$ python -q
>>> import numpy as np
>>> import numpy.linalg as la
>>> np.set_printoptions(suppress=True, linewidth=140)
>>> def rnd(a):
...     return np.round(a, 2) + 0
... 
>>> J = np.array([[67.0, 72.0, 56.0, 40.0],
...     [72.0, 84.0, 63.0, 45.0],
...     [56.0, 63.0, 52.0, 35.0],
...     [40.0, 45.0, 35.0, 28.0]])
>>> J
array([[67., 72., 56., 40.],
       [72., 84., 63., 45.],
       [56., 63., 52., 35.],
       [40., 45., 35., 28.]])
>>> w, V = la.eigh(J)
>>> x0 = np.array([1, 0, 2, 2])
>>> x0 @ J @ x0
np.float64(1051.0)
>>> rnd(V * np.maximum(w, 0) @ V.T)
array([[67., 72., 56., 40.],
       [72., 84., 63., 45.],
       [56., 63., 52., 35.],
       [40., 45., 35., 28.]])
>>> np.kron(np.eye(2, dtype=int), J)
array([[67., 72., 56., 40.,  0.,  0.,  0.,  0.],
       [72., 84., 63., 45.,  0.,  0.,  0.,  0.],
       [56., 63., 52., 35.,  0.,  0.,  0.,  0.],
       [40., 45., 35., 28.,  0.,  0.,  0.,  0.],
       [ 0.,  0.,  0.,  0., 67., 72., 56., 40.],
       [ 0.,  0.,  0.,  0., 72., 84., 63., 45.],
       [ 0.,  0.,  0.,  0., 56., 63., 52., 35.],
       [ 0.,  0.,  0.,  0., 40., 45., 35., 28.]])
>>> rnd(la.eigvals(J))
array([  3., 222.,   3.,   3.])
>>> rnd(la.eigvals(J).sum().real)
np.float64(231.0)
>>> np.einsum("ii->", J)
np.float64(231.0)
>>> rnd(la.det(J[::-1]))
np.float64(5994.0)
>>> rnd(la.det(J.T))
np.float64(5994.0)
>>> np.einsum("ij,ji->", J, J)
np.float64(49311.0)
>>> w, V = la.eig(J)
>>> rnd(J @ V[:, 0] - w[0] * V[:, 0])
array([0., 0., 0., 0.])
>>> rnd(w)
array([  3., 222.,   3.,   3.])
>>> data = np.loadtxt("test12.csv", delimiter=",")
>>> rnd(data)
array([[ 0.73, -0.3 ,  0.06,  0.32],
       [-0.3 ,  0.67,  0.07,  0.36],
       [ 0.06,  0.07,  0.98, -0.08],
       [ 0.32,  0.36, -0.08,  0.61]])
>>> rnd(la.norm(data, 2) / la.norm(data))
np.float64(0.58)
>>> la.matrix_rank(data, rtol=0.1)
np.int64(3)
>>> rnd(data @ la.pinv(data) @ data)
array([[ 0.73, -0.3 ,  0.06,  0.32],
       [-0.3 ,  0.67,  0.07,  0.36],
       [ 0.06,  0.07,  0.98, -0.08],
       [ 0.32,  0.36, -0.08,  0.61]])
>>> rnd(np.trace(la.pinv(data) @ data))
np.float64(3.0)
>>> np.unique(data.round(6), axis=0).shape
(4, 4)
>>> np.abs(np.diag(la.qr(data)[1])) > 1e-9
array([ True,  True,  True, False])
>>> rng = np.random.default_rng(78175)
>>> labels = rng.permutation(4)
>>> labels
array([1, 2, 3, 0])
>>> B = data[labels][:, labels]
>>> rnd(np.diag(B))
array([0.67, 0.98, 0.61, 0.73])
